$ ipython --no-banner

In [1]: import numpy as np

In [2]: np.set_printoptions(precision=2, suppress=True, linewidth=120)

In [3]: rnd = lambda a: np.round(a, 2) + 0

In [4]: A2 = np.array([[2, 2, 0, 2], [2, 1, 0, 2], [2, 0, 1, 1], [2, 2, 1, 1]])

In [5]: M = np.tril(A2)

In [6]: M
Out[6]: 
array([[2, 0, 0, 0],
       [2, 1, 0, 0],
       [2, 0, 1, 0],
       [2, 2, 1, 1]])

In [7]: # triangular

In [8]: evals, evecs = np.linalg.eig(M)

In [9]: print(rnd(np.sort(np.linalg.eigvals(M.T))))
[1. 1. 1. 2.]

In [10]: rnd(np.sort(np.linalg.eigvals(M @ M)))
Out[10]: array([1., 1., 1., 4.])

In [11]: np.prod(evals)
Out[11]: np.float64(2.0)

In [12]: M @ evecs[:, 0] - evals[0] * evecs[:, 0]
Out[12]: array([0., 0., 0., 0.])

In [13]: A2 = np.linalg.inv(M)

In [14]: (np.abs(A2) > 1e-9).astype(int)
Out[14]: 
array([[1, 0, 0, 0],
       [1, 1, 0, 0],
       [1, 0, 1, 0],
       [1, 1, 1, 1]])

In [15]: A2
Out[15]: 
array([[ 0.5,  0. ,  0. ,  0. ],
       [-1. ,  1. ,  0. ,  0. ],
       [-1. ,  0. ,  1. ,  0. ],
       [ 2. , -2. , -1. ,  1. ]])

In [16]: q = A2.astype(float).copy()

In [17]: for j in range(4):
    ...:     q[:, j] -= q[:, :j] @ (q[:, :j].T @ q[:, j])
    ...:     q[:, j] /= np.linalg.norm(q[:, j])
    ...: 

In [18]: rnd(q)
Out[18]: 
array([[ 0.2 ,  0.4 ,  0.63,  0.63],
       [-0.4 ,  0.2 , -0.63,  0.63],
       [-0.4 , -0.8 ,  0.32,  0.32],
       [ 0.8 , -0.4 , -0.32,  0.32]])

In [19]: print(rnd(q.T @ q))
[[1. 0. 0. 0.]
 [0. 1. 0. 0.]
 [0. 0. 1. 0.]
 [0. 0. 0. 1.]]

In [20]: E = np.load("mat.npy")

In [21]: print(E)
[[ 3.  3.  4.  2.]
 [ 2.  0. -1. -2.]
 [-4.  1. -4.  2.]
 [ 0.  0.  0. -2.]]

In [22]: rng = np.random.default_rng(3873)

In [23]: labels = rng.permutation(4)

In [24]: A2 = E[:, labels] * rng.choice([-1, 1], 4)

In [25]: print(A2)
[[ 3.  2.  3. -4.]
 [ 2. -2.  0.  1.]
 [-4.  2.  1.  4.]
 [ 0. -2.  0. -0.]]

In [26]: U, _, Vt = np.linalg.svd(E.T @ A2)

In [27]: print(rnd(U @ Vt))
[[ 1.  0.  0.  0.]
 [ 0.  0.  1.  0.]
 [ 0.  0.  0. -1.]
 [ 0.  1.  0.  0.]]

In [28]: rnd(np.linalg.lstsq(E, A2)[0])
Out[28]: 
array([[ 1.,  0.,  0.,  0.],
       [ 0.,  0.,  1.,  0.],
       [ 0.,  0.,  0., -1.],
       [ 0.,  1.,  0.,  0.]])

In [29]: vec = np.array([-7, -5, -1, 8])

In [30]: rhs = E @ vec

In [31]: coef, lr = np.zeros(4), 1 / np.linalg.norm(E, 2) ** 2

In [32]: for i in range(30):
    ...:     coef -= lr * E.T @ (E @ coef - rhs)
    ...:     if i % 10 == 0: print(i, round(np.linalg.norm(E @ coef - rhs), 2))
    ...: 
0 22.46
10 7.02
20 3.71

In [33]: rnd(np.linalg.cond(E))
Out[33]: np.float64(6.43)

In [34]: q, r_ = np.linalg.qr(M)

In [35]: q.shape, r_.shape
Out[35]: ((4, 4), (4, 4))

In [36]: abs(r_[0, 0]), rnd(np.linalg.norm(M[:, 0]))
Out[36]: (np.float64(4.0), np.float64(4.0))

In [37]: rnd(np.abs(np.diag(r_)))
Out[37]: array([4.  , 1.66, 0.95, 0.32])

In [38]: rnd(np.trace(q @ q.T))
Out[38]: np.float64(4.0)

In [39]: print(rnd(q @ r_))
[[2. 0. 0. 0.]
 [2. 1. 0. 0.]
 [2. 0. 1. 0.]
 [2. 2. 1. 1.]]

In [40]: print(np.allclose(r_.T @ r_, M.T @ M))
True

In [41]: A2 = E[0, 0] * E[1:] - np.outer(E[1:, 0], E[0])

In [42]: print(A2)
[[  0.  -6. -11. -10.]
 [  0.  15.   4.  14.]
 [  0.   0.   0.  -6.]]

In [43]: rnd(E[:, 0] / E[0, 0])
Out[43]: array([ 1.  ,  0.67, -1.33,  0.  ])

In [44]: F = np.array([[-3, 0, -2, 3], [-1, 3, -2, -3], [-1, 3, 2, 1], [-2, 0, 2, 2]]) * (rng.random((4, 4)) < 0.3)

In [45]: F
Out[45]: 
array([[0, 0, 0, 0],
       [0, 3, 0, 0],
       [0, 0, 0, 0],
       [0, 0, 0, 2]])

In [46]: [round(float(x), 2) for x in np.linalg.svd(F, compute_uv=False)[:3]]
Out[46]: [3.0, 2.0, 0.0]

In [47]: np.linalg.matrix_rank(F, rtol=0.1)
Out[47]: np.int64(2)

In [48]: np.argsort(-np.linalg.norm(F, axis=0).round(6), kind="stable")[:3]
Out[48]: array([1, 3, 0])

In [49]: rnd(np.linalg.det(F))
Out[49]: np.float64(0.0)

In [50]: rnd(np.sort(np.linalg.eigvals(F).real))
Out[50]: array([0., 0., 2., 3.])

In [51]: (F != 0).astype(int)
Out[51]: 
array([[0, 0, 0, 0],
       [0, 1, 0, 0],
       [0, 0, 0, 0],
       [0, 0, 0, 1]])

In [52]: t = np.radians(45)

In [53]: r_ = np.eye(4)

In [54]: r_[2, 2] = r_[0, 0] = np.cos(t)

In [55]: r_[2, 0], r_[0, 2] = -np.sin(t), np.sin(t)

In [56]: rnd(r_)
Out[56]: 
array([[ 0.71,  0.  ,  0.71,  0.  ],
       [ 0.  ,  1.  ,  0.  ,  0.  ],
       [-0.71,  0.  ,  0.71,  0.  ],
       [ 0.  ,  0.  ,  0.  ,  1.  ]])

In [57]: A2 = F @ r_.T

In [58]: rnd(np.linalg.det(r_)), rnd(np.trace(r_))
Out[58]: (np.float64(1.0), np.float64(3.41))

In [59]: print(np.allclose(F @ F.T, A2 @ A2.T))
True

In [60]: np.allclose(np.linalg.norm(F, axis=1), np.linalg.norm(A2, axis=1))
Out[60]: True

In [61]: rnd(np.linalg.svd(F, compute_uv=False)), rnd(np.linalg.svd(A2, compute_uv=False))
Out[61]: (array([3., 2., 0., 0.]), array([3., 2., 0., 0.]))
